$ python3 -q
>>> import numpy as np
>>> from numpy import linalg as LA
>>> np.set_printoptions(precision=1, suppress=True, linewidth=120, sign=" ")
>>> tidy = lambda a: np.round(a, 1) + 0
>>> J = np.load("arr.npy")
>>> tidy(J)
array([[ 1.6,  0. ,  0.2, -0.7],
       [ 0. ,  1. ,  0. , -0.1],
       [ 0.2,  0. ,  0.5,  0.4],
       [-0.7, -0.1,  0.4,  0.9]])
>>> U, sig, vt = LA.svd(J)
>>> vecs = vt[:(sig > 1e-8).sum()]
>>> rng = np.random.default_rng(999)
>>> x = J[0] + 3 * J[2] + rng.integers(2) * np.eye(4)[1]
>>> tidy(x)
array([ 2.3,  1.2,  1.7,  0.7])
>>> tidy(np.diag(vecs.T @ vecs))
array([ 0.9,  1. ,  0.5,  0.6])
>>> np.allclose(vecs.T @ vecs @ x, x)
False
>>> tidy(vecs.T @ vecs)
array([[ 0.9,  0. ,  0.2, -0.2],
       [ 0. ,  1. ,  0. ,  0. ],
       [ 0.2,  0. ,  0.5,  0.4],
       [-0.2,  0. ,  0.4,  0.6]])
>>> w, vecs = LA.eigh(J)
>>> (w > 1e-8).sum(), (w < -1e-8).sum()
(np.int64(3), np.int64(0))
>>> np.unique(w.round(6) + 0, return_counts=True)[1]
array([ 1,  2,  1])
>>> tidy(w)
array([ 0.,  1.,  1.,  2.])
>>> np.abs(vecs[:, -1]).round(6).argmax()
np.int64(0)
>>> W0 = np.loadtxt("layer0.csv", delimiter=",")
>>> tidy(W0)
array([[-0.8,  0.1,  1.1,  1.4],
       [-0.6, -0.7, -1.5,  0.9],
       [-1.2,  1.5, -0.5, -0.4],
       [ 1.2,  1.1, -0.5,  1. ]])
>>> tidy(W0 @ W0.T)
array([[ 4.,  0.,  0.,  0.],
       [ 0.,  4.,  0.,  0.],
       [ 0.,  0.,  4.,  0.],
       [ 0.,  0.,  0.,  4.]])
>>> Q, vecs = LA.qr(W0[:, :3])[0], LA.qr(W0[:, 3:])[0]
>>> sig = LA.svd(Q.T @ vecs, compute_uv=False)
>>> (sig > 0.9).sum()
np.int64(0)
>>> tidy(LA.norm(Q @ Q.T - vecs @ vecs.T, 2))
np.float64(1.0)
>>> tidy(sig)
array([ 0.])
>>> K = np.load("mat.npy")
>>> K
array([[-4,  0,  0,  0,  0,  0,  0],
       [ 5, -4,  0,  0,  0,  0,  0],
       [ 1, -2,  4,  0,  0,  0,  0],
       [-2, -5,  3, -2,  0,  0,  0],
       [-2, -2,  5, -2, -5,  0,  0],
       [ 3,  5,  4, -2, -1,  1,  0],
       [ 0,  0,  4,  2, -5, -3, -2]])
>>> idx = rng.permutation(7)
>>> Y = K[:, idx] * rng.choice([-1, 1], 7)
>>> Y
array([[ 0,  0, -4,  0,  0,  0,  0],
       [ 4,  0,  5,  0,  0,  0,  0],
       [ 2, -4,  1,  0,  0,  0,  0],
       [ 5, -3, -2,  0,  0,  0, -2],
       [ 2, -5, -2,  0,  0, -5, -2],
       [-5, -4,  3, -1,  0, -1, -2],
       [ 0, -4,  0,  3,  2, -5,  2]])
>>> U, _, vt = LA.svd(K.T @ Y)
>>> idx
array([ 1,  2,  0,  5,  6,  4,  3])
>>> x = np.array([2, 0, 0, 1, 0, 1, 2])
>>> Y @ x
array([  0,   8,   4,   6,  -5, -16,   2])
>>> (Y @ x).argmax()
np.int64(1)
>>> np.einsum("ij,j->i", Y, x)
array([  0,   8,   4,   6,  -5, -16,   2])
>>> Y * x
array([[  0,   0,   0,   0,   0,   0,   0],
       [  8,   0,   0,   0,   0,   0,   0],
       [  4,   0,   0,   0,   0,   0,   0],
       [ 10,   0,   0,   0,   0,   0,  -4],
       [  4,   0,   0,   0,   0,  -5,  -4],
       [-10,   0,   0,  -1,   0,  -1,  -4],
       [  0,   0,   0,   3,   0,  -5,   4]])
>>> Y @ np.eye(7)[2]
array([-4.,  5.,  1., -2., -2.,  3.,  0.])
>>> Y @ np.ones(7)
array([ -4.,   9.,  -1.,  -2., -12., -10.,  -2.])
>>> np.prod(np.diag(K)), tidy(LA.det(K))
(np.int64(-1280), np.float64(-1280.0))
>>> [int(LA.matrix_rank(LA.matrix_power(K, p))) for p in range(1, 8)]
[7, 7, 7, 7, 7, 7, 7]
>>> tidy(np.sort(LA.eigvals(K)))
array([-5., -4., -4., -2., -2.,  1.,  4.])
>>> LA.matrix_rank(K - K[0, 0] * np.eye(7))
np.int64(6)
>>> Y = LA.inv(K)
>>> tidy(LA.det(K) * Y)
array([[  320.,     0.,     0.,     0.,     0.,     0.,     0.],
       [  400.,   320.,     0.,     0.,     0.,     0.,     0.],
       [  120.,   160.,  -320.,     0.,     0.,     0.,     0.],
       [-1140.,  -560.,  -480.,   640.,     0.,     0.,     0.],
       [  288.,   256.,  -128.,  -256.,   256.,     0.,     0.],
       [-5432., -3104.,   192.,  1024.,   256., -1280.,     0.],
       [ 6528.,  3776., -1088.,  -256., -1024.,  1920.,   640.]])
>>> tidy(LA.det(K) * LA.det(Y))
np.float64(1.0)
>>> tidy(Y)
array([[-0.2,  0. ,  0. ,  0. ,  0. ,  0. ,  0. ],
       [-0.3, -0.2,  0. ,  0. ,  0. ,  0. ,  0. ],
       [-0.1, -0.1,  0.2,  0. ,  0. ,  0. ,  0. ],
       [ 0.9,  0.4,  0.4, -0.5,  0. ,  0. ,  0. ],
       [-0.2, -0.2,  0.1,  0.2, -0.2,  0. ,  0. ],
       [ 4.2,  2.4, -0.2, -0.8, -0.2,  1. ,  0. ],
       [-5.1, -3. ,  0.8,  0.2,  0.8, -1.5, -0.5]])
>>> (np.abs(Y) > 1e-9).astype(int)
array([[ 1,  0,  0,  0,  0,  0,  0],
       [ 1,  1,  0,  0,  0,  0,  0],
       [ 1,  1,  1,  0,  0,  0,  0],
       [ 1,  1,  1,  1,  0,  0,  0],
       [ 1,  1,  1,  1,  1,  0,  0],
       [ 1,  1,  1,  1,  1,  1,  0],
       [ 1,  1,  1,  1,  1,  1,  1]])
>>> np.allclose(Y, K.T)
False
>>> tidy(LA.inv(Y))
array([[-4.,  0.,  0.,  0.,  0.,  0.,  0.],
       [ 5., -4.,  0.,  0.,  0.,  0.,  0.],
       [ 1., -2.,  4.,  0.,  0.,  0.,  0.],
       [-2., -5.,  3., -2.,  0.,  0.,  0.],
       [-2., -2.,  5., -2., -5.,  0.,  0.],
       [ 3.,  5.,  4., -2., -1.,  1.,  0.],
       [ 0.,  0.,  4.,  2., -5., -3., -2.]])
>>> arr = np.loadtxt("out0.csv", delimiter=",")
>>> tidy(arr)
array([[  2.1,   3.3,   1.2,   5.3,  -4. ],
       [ -4.4,   2.4,   3.7,   1.2,  -4. ],
       [  4.4,   3.6,   0.3,   6.8,  -4. ],
       [-19.8,   0.5,   9.4,  -8.4,  -4. ],
       [  3.3,   3.4,   0.7,   6.1,  -4. ],
       [-22.9,   0.1,  10.6, -10.3,  -4. ],
       [-11.5,   1.6,   6.3,  -3.2,  -4. ],
       [-11. ,   1.6,   6.1,  -2.9,  -4. ],
       [ -4. ,   2.5,   3.5,   1.5,  -4. ],
       [-15.1,   1.1,   7.7,  -5.4,  -4. ],
       [  1.1,   3.1,   1.6,   4.7,  -4. ],
       [  0.8,   3.1,   1.7,   4.5,  -4. ],
       [ -3. ,   2.6,   3.1,   2.2,  -4. ],
       [-16.8,   0.9,   8.3,  -6.5,  -4. ],
       [-14.2,   1.2,   7.3,  -4.9,  -4. ],
       [  9.4,   4.2,  -1.5,   9.9,  -4. ],
       [ -1.8,   2.8,   2.7,   2.9,  -4. ],
       [  7.6,   4. ,  -0.9,   8.8,  -4. ],
       [  2.8,   3.3,   1. ,   5.7,  -4. ],
       [  5.4,   3.7,   0. ,   7.4,  -4. ]])
>>> np.unique(arr.round(6), axis=0).shape
(20, 5)
>>> LA.lstsq(arr[:-1].T, arr[-1])[2]
np.int32(2)
>>> U, sig, vt = LA.svd(arr)
>>> vecs = vt[:(sig > 1e-8).sum()]
>>> x = arr[17] + 5 * arr[0] + rng.integers(2) * np.eye(5)[1]
>>> tidy(x)
array([ 18. ,  21.2,   5.3,  35.2, -24. ])
>>> tidy(vecs.T @ vecs)
array([[ 0.7,  0. , -0.3,  0.3,  0.1],
       [ 0. ,  0.2,  0.1,  0.3, -0.3],
       [-0.3,  0.1,  0.2,  0. , -0.2],
       [ 0.3,  0.3,  0. ,  0.5, -0.3],
       [ 0.1, -0.3, -0.2, -0.3,  0.4]])
>>> np.allclose(vecs.T @ vecs @ x, x)
False
>>> x = np.array([3, 0, 0, 0, 1])
>>> (arr @ x).argmax()
np.int64(15)
>>> tidy(arr @ np.ones(5))
array([  7.8,  -1.1,  11.1, -22.2,   9.6, -26.5, -10.8, -10.2,  -0.5, -15.8,   6.5,   6.1,   0.9, -18.1, -14.5,  18. ,
         2.5,  15.5,   8.8,  12.5])
>>> np.sign((arr @ x).round(6))
array([ 1., -1.,  1., -1.,  1., -1., -1., -1., -1., -1., -1., -1., -1., -1., -1.,  1., -1.,  1.,  1.,  1.])
>>> tidy(arr @ np.eye(5)[3])
array([  5.3,   1.2,   6.8,  -8.4,   6.1, -10.3,  -3.2,  -2.9,   1.5,  -5.4,   4.7,   4.5,   2.2,  -6.5,  -4.9,   9.9,
         2.9,   8.8,   5.7,   7.4])
>>> tidy(arr.mean(axis=0))
array([-4.4,  2.5,  3.6,  1.3, -4. ])
>>> arr.shape
(20, 5)
>>> tidy(arr.sum(axis=0))
array([-87.6,  49. ,  72.9,  25.2, -80. ])
>>> tidy(arr.sum(axis=1))
array([  7.8,  -1.1,  11.1, -22.2,   9.6, -26.5, -10.8, -10.2,  -0.5, -15.8,   6.5,   6.1,   0.9, -18.1, -14.5,  18. ,
         2.5,  15.5,   8.8,  12.5])
>>> tidy(LA.norm(arr))
np.float64(62.1)
>>> tidy(np.abs(arr).max())
np.float64(22.9)
>>> [round(float(x), 1) for x in LA.svd(arr, compute_uv=False)[:3]]
[55.9, 27.2, 0.0]
>>> np.argsort(-LA.norm(arr, axis=0).round(6), kind="stable")[:3]
array([ 0,  3,  2])
>>> LA.cond(arr) > 100
np.True_
>>> LA.matrix_rank(arr, rtol=0.1)
np.int64(2)
>>> tidy(LA.norm(arr, 2) / LA.norm(arr))
np.float64(0.9)
>>> data = np.loadtxt("m.csv", delimiter=",")
>>> data
array([[-2., -4.,  4.],
       [-3., -6.,  6.]])
>>> U, sig, vt = LA.svd(data)
>>> np.argmax(sig[:-1] / (sig[1:] + 1e-6)) + 1
np.int64(1)
>>> Y = U[:, :1] @ np.diag(sig[:1]) @ vt[:1]
>>> LA.matrix_rank(data, rtol=0.05)
np.int64(1)
>>> tidy(np.abs(data - Y).max())
np.float64(0.0)
>>> tidy(Y)
array([[-2., -4.,  4.],
       [-3., -6.,  6.]])
>>> tidy(LA.norm(data - Y, 2)), tidy(sig[1])
(np.float64(0.0), np.float64(0.0))
>>> tidy(LA.norm(data - Y) / LA.norm(data))
np.float64(0.0)
>>> def softmax(z):
...     e = np.exp(z - z.max(axis=-1, keepdims=True))
...     return e / e.sum(axis=-1, keepdims=True)
... 
>>> tidy(softmax(Y[1]))
array([ 0.,  0.,  1.])
>>> tidy(softmax(10 * Y[1]))
array([ 0.,  0.,  1.])
>>> tidy(softmax(Y[1] + -1))
array([ 0.,  0.,  1.])
>>> att = Y @ Y.T / np.sqrt(3)
>>> softmax(att).round(6).argmax(axis=1)
array([ 1,  1])
>>> tidy(softmax(att))
array([[ 0.,  1.],
       [ 0.,  1.]])
>>> tidy(softmax(att)[1] @ Y)
array([-3., -6.,  6.])
>>> E = np.load("run2.npy")
>>> E
array([[ 2.8,  0. ,  0.9],
       [ 0. ,  3. ,  0.2],
       [ 0.9,  0.2, -1.8]])
>>> idx = rng.permutation(3)
>>> idx
array([ 0,  1,  2])
>>> Y = E[idx][:, idx]
>>> np.allclose(Y, E)
True
>>> tidy(LA.det(Y)), tidy(LA.det(E[idx]))
(np.float64(-17.7), np.float64(-17.7))
>>> np.diag(Y)
array([ 2.8,  3. , -1.8])
>>> u = np.array([1, 7, 7])
>>> Y = E + np.outer(u, np.eye(3)[0])
>>> LA.matrix_rank(Y - E)
np.int64(1)
>>> LA.matrix_rank(LA.inv(Y) - LA.inv(E), tol=1e-8)
np.int64(1)
>>> tidy(LA.eigvalsh(E).min())
np.float64(-2.0)
>>> u = np.array([-2, 0])
>>> tidy(np.cross(E[2, :3], E[1, :3]))
array([ 5.4, -0.2,  2.7])
>>> np.array([np.convolve(row, u, "same") for row in E])
array([[-5.6,  0. , -1.8],
       [ 0. , -6. , -0.4],
       [-1.8, -0.4,  3.6]])
>>> np.polyval(u, E[2])
array([-1.8, -0.4,  3.6])
>>> np.convolve(E[2], u)
array([-1.8, -0.4,  3.6,  0. ])
